In [1]: import numpy as np

In [2]: import numpy.linalg as la

In [3]: np.set_printoptions(precision=3, suppress=True, linewidth=100)

In [4]: tidy = lambda a: np.round(a, 3) + 0

In [5]: E = np.load("case18.npy")

In [6]: print(tidy(E))
[[ 0.503 -0.48  -0.778 -1.521  0.226  0.28   0.685]
 [ 0.359  0.028 -1.06   0.197  0.373  0.724 -1.43 ]
 [ 1.795  0.508  0.402  0.024 -0.408 -0.412 -0.149]
 [ 0.287  0.59   0.485  0.363  0.769  1.452  0.71 ]
 [-0.431  0.905  0.859 -1.196  0.375 -0.064 -0.827]
 [-0.287  0.521 -0.193 -0.239 -1.684  0.844  0.036]
 [ 0.215 -1.44   1.049 -0.171 -0.271  0.635 -0.524]]

In [7]: other = la.inv(E)

In [8]: print(tidy(la.det(E) * la.det(other)))
1.0

In [9]: print((np.abs(other) > 1e-9).astype(int))
[[1 1 1 1 1 1 1]
 [1 1 1 1 1 1 1]
 [1 1 1 1 1 1 1]
 [1 1 1 1 1 1 1]
 [1 1 1 1 1 1 1]
 [1 1 1 1 1 1 1]
 [1 1 1 1 1 1 1]]

In [10]: print(np.allclose(other, E.T))
False

In [11]: print(tidy(la.inv(other)))
[[ 0.503 -0.48  -0.778 -1.521  0.226  0.28   0.685]
 [ 0.359  0.028 -1.06   0.197  0.373  0.724 -1.43 ]
 [ 1.795  0.508  0.402  0.024 -0.408 -0.412 -0.149]
 [ 0.287  0.59   0.485  0.363  0.769  1.452  0.71 ]
 [-0.431  0.905  0.859 -1.196  0.375 -0.064 -0.827]
 [-0.287  0.521 -0.193 -0.239 -1.684  0.844  0.036]
 [ 0.215 -1.44   1.049 -0.171 -0.271  0.635 -0.524]]

In [12]: print(tidy(la.slogdet(E)[0]))
-1.0

In [13]: print(tidy(E @ other))
[[1. 0. 0. 0. 0. 0. 0.]
 [0. 1. 0. 0. 0. 0. 0.]
 [0. 0. 1. 0. 0. 0. 0.]
 [0. 0. 0. 1. 0. 0. 0.]
 [0. 0. 0. 0. 1. 0. 0.]
 [0. 0. 0. 0. 0. 1. 0.]
 [0. 0. 0. 0. 0. 0. 1.]]

In [14]: print(tidy(la.cond(E)))
1.0

In [15]: f, v = E[2], E[1]

In [16]: print(tidy(f @ v))
0.0

In [17]: print(tidy(f @ f))
4.0

In [18]: p = (f @ v) / (f @ f) * f

In [19]: print(la.matrix_rank(np.outer(f, v)))
1

In [20]: print((v - p) @ f)
0.0
